$ python -q
>>> import numpy as np
>>> np.set_printoptions(precision=2, suppress=True, linewidth=120, sign=" ")
>>> def tidy(a):
...     return np.round(a, 2) + 0
... 
>>> data = np.load("test18.npy")
>>> data
array([[ 0, -3,  0,  0,  0,  0],
       [-1,  2,  0,  0,  0,  0],
       [ 2,  1,  0,  0,  0,  0],
       [ 0,  0,  0, -3,  0,  0],
       [ 0,  0, -1,  2,  0,  0],
       [ 0,  0,  2,  1,  0,  0],
       [ 0,  0,  0,  0,  0, -3],
       [ 0,  0,  0,  0, -1,  2],
       [ 0,  0,  0,  0,  2,  1]])
>>> data.sum(axis=0)
array([ 1,  0,  1,  0,  1,  0])
>>> tidy(np.linalg.svd(data, compute_uv=False))
array([ 3.74,  3.74,  3.74,  2.24,  2.24,  2.24])
>>> np.linalg.rank(data)
Traceback (most recent call last):
  File "<python-input-7>", line 1, in <module>
    np.linalg.rank(data)
    ^^^^^^^^^^^^^^
AttributeError: module 'numpy.linalg' has no attribute 'rank'
>>> np.abs(data).max()
np.int64(3)
>>> data @ data.T
array([[ 9, -6, -3,  0,  0,  0,  0,  0,  0],
       [-6,  5,  0,  0,  0,  0,  0,  0,  0],
       [-3,  0,  5,  0,  0,  0,  0,  0,  0],
       [ 0,  0,  0,  9, -6, -3,  0,  0,  0],
       [ 0,  0,  0, -6,  5,  0,  0,  0,  0],
       [ 0,  0,  0, -3,  0,  5,  0,  0,  0],
       [ 0,  0,  0,  0,  0,  0,  9, -6, -3],
       [ 0,  0,  0,  0,  0,  0, -6,  5,  0],
       [ 0,  0,  0,  0,  0,  0, -3,  0,  5]])
>>> data.T @ data
array([[  5,   0,   0,   0,   0,   0],
       [  0,  14,   0,   0,   0,   0],
       [  0,   0,   5,   0,   0,   0],
       [  0,   0,   0,  14,   0,   0],
       [  0,   0,   0,   0,   5,   0],
       [  0,   0,   0,   0,   0,  14]])
>>> data[:, 3] @ data[:, 0]
np.int64(0)
>>> A2 = np.c_[data[:, :3] @ np.array([[0, 2, 1], [-2, 2, 0], [-2, 2, 1]]), np.array([2, -2, -3, 5, -4, -2, -1, -4, 2])]
>>> A2
array([[ 6, -6,  0,  2],
       [-4,  2, -1, -2],
       [-2,  6,  2, -3],
       [ 0,  0,  0,  5],
       [ 2, -2, -1, -4],
       [-4,  4,  2, -2],
       [ 0,  0,  0, -1],
       [ 0,  0,  0, -4],
       [ 0,  0,  0,  2]])
>>> tidy(np.linalg.norm(A2 - data @ np.linalg.lstsq(data, A2)[0], axis=0))
array([ 0.  ,  0.  ,  0.  ,  3.11])
>>> np.linalg.matrix_rank(A2)
np.int64(4)
>>> tidy(np.linalg.lstsq(data, A2[:, 0])[0])
array([ 0., -2., -2.,  0.,  0.,  0.])
>>> A2 = np.array([[3, 0, 0], [1, 1, 3], [1, 2, 0]])
>>> M = np.triu(A2, 1)
>>> M
array([[ 0,  0,  0],
       [ 0,  0,  3],
       [ 0,  0,  0]])
>>> tidy(np.sort(np.linalg.eigvals(M).real))
array([ 0.,  0.,  0.])
>>> M @ M
array([[ 0,  0,  0],
       [ 0,  0,  0],
       [ 0,  0,  0]])
>>> tidy(np.linalg.det(M))
np.float64(0.0)
